% python3 -q
>>> import numpy as np
>>> np.set_printoptions(precision=2, suppress=True, linewidth=160)
>>> def rnd(a):
...     return np.round(a, 2) + 0
... 
>>> K = np.array([[2, 0, 3], [3, 3, 1], [1, 0, 1]])
>>> K[2] = K[0]
>>> K
array([[2, 0, 3],
       [3, 3, 1],
       [2, 0, 3]])
>>> # row 2 repeats row 0
>>> rng = np.random.default_rng(10)
>>> z = rng.permutation(3)
>>> z
array([2, 1, 0])
>>> other = K[z][:, z]
>>> rnd(np.linalg.det(other)), rnd(np.linalg.det(K[z]))
(np.float64(0.0), np.float64(0.0))
>>> other
array([[3, 0, 2],
       [1, 3, 3],
       [3, 0, 2]])
>>> print(np.trace(other))
8
>>> rnd(np.sort(np.abs(np.linalg.eigvals(other))))
array([0., 3., 5.])
>>> U, sigma, vt = np.linalg.svd(K)
>>> evecs = vt[:(sigma > 1e-8).sum()]
>>> x = K[0] + -2 * K[1] + rng.integers(2) * np.eye(3)[2]
>>> x
array([-4., -6.,  1.])
>>> rnd(np.diag(evecs.T @ evecs))
array([0.51, 0.7 , 0.78])
>>> np.linalg.matrix_rank(np.vstack([K, x]))
np.int64(2)
>>> rnd(np.linalg.norm(x - evecs.T @ evecs @ x))
np.float64(0.0)
>>> print(rnd(evecs.T @ evecs))
[[ 0.51  0.38  0.33]
 [ 0.38  0.7  -0.25]
 [ 0.33 -0.25  0.78]]
>>> other = K[0, 0] * K[1:] - np.outer(K[1:, 0], K[0])
>>> other
array([[ 0,  6, -7],
       [ 0,  0,  0]])
>>> np.flatnonzero(~other.round(6).any(axis=1))
array([1])
>>> np.linalg.matrix_rank(other), np.linalg.matrix_rank(K)
(np.int64(1), np.int64(2))
>>> (K + K.T) / 2
array([[2. , 1.5, 2.5],
       [1.5, 3. , 0.5],
       [2.5, 0.5, 3. ]])
>>> (K - K.T) / 2
array([[ 0. , -1.5,  0.5],
       [ 1.5,  0. ,  0.5],
       [-0.5, -0.5,  0. ]])
>>> rnd(np.linalg.det(K))
np.float64(0.0)
>>> print(np.allclose(K @ K.T, K.T @ K))
False
>>> rnd(np.sort(np.abs(np.linalg.eigvals(K))))
array([0., 3., 5.])
>>> print(np.allclose(K, K.T))
False
>>> m1 = np.array([[6.01, 4.03, 6.03, 5.97],
...     [5.96, 3.95, 5.99, 6.03],
...     [-2.99, -2.04, -3.0, -2.98]])
>>> other = m1 + rng.integers(-2, 3, (3, 1)) @ rng.integers(-2, 3, (1, 4))
>>> rnd(other)
array([[ 6.01,  6.03,  4.03,  5.97],
       [ 5.96,  1.95,  7.99,  6.03],
       [-2.99, -6.04,  1.  , -2.98]])
>>> np.abs(other - m1).sum(axis=1)
array([4., 4., 8.])
>>> print(np.linalg.matrix_rank(other - m1, tol=1e-8))
1
>>> np.argsort(-np.linalg.norm(m1, axis=0).round(6), kind="stable")[:3]
array([2, 3, 0])
>>> rnd(np.linalg.norm(m1, 2) / np.linalg.norm(m1))
np.float64(1.0)
>>> print(np.linalg.matrix_rank(m1, rtol=0.1))
1
>>> arr = np.load("a.npy")
>>> arr
array([[-0.9 ,  1.8 , -0.3 ],
       [ 0.72, -1.44,  0.24],
       [-1.2 ,  2.4 , -0.4 ],
       [-0.12,  0.24, -0.04],
       [-0.06,  0.12, -0.02],
       [ 0.36, -0.72,  0.12]])
>>> # looks like rank 1
>>> rank = np.linalg.matrix_rank(arr)
>>> rank
np.int64(1)
>>> null = np.linalg.svd(arr)[2][rank:].T
>>> [int(np.linalg.matrix_rank(arr[:, :j + 1])) for j in range(3)]
[1, 1, 1]
>>> null.shape
(3, 2)
>>> U, sigma, vt = np.linalg.svd(arr)
>>> evecs = vt[:(sigma > 1e-8).sum()]
>>> x = arr[2] + -2 * arr[0] + rng.integers(2) * np.eye(3)[2]
>>> print(rnd(x))
[ 0.6 -1.2  0.2]
>>> rnd(evecs.T @ evecs)
array([[ 0.2 , -0.39,  0.07],
       [-0.39,  0.78, -0.13],
       [ 0.07, -0.13,  0.02]])
>>> np.linalg.matrix_rank(np.vstack([arr, x]))
np.int64(1)
>>> rnd(np.linalg.norm(x - evecs.T @ evecs @ x))
np.float64(0.0)
>>> np.allclose(evecs.T @ evecs @ x, x)
True
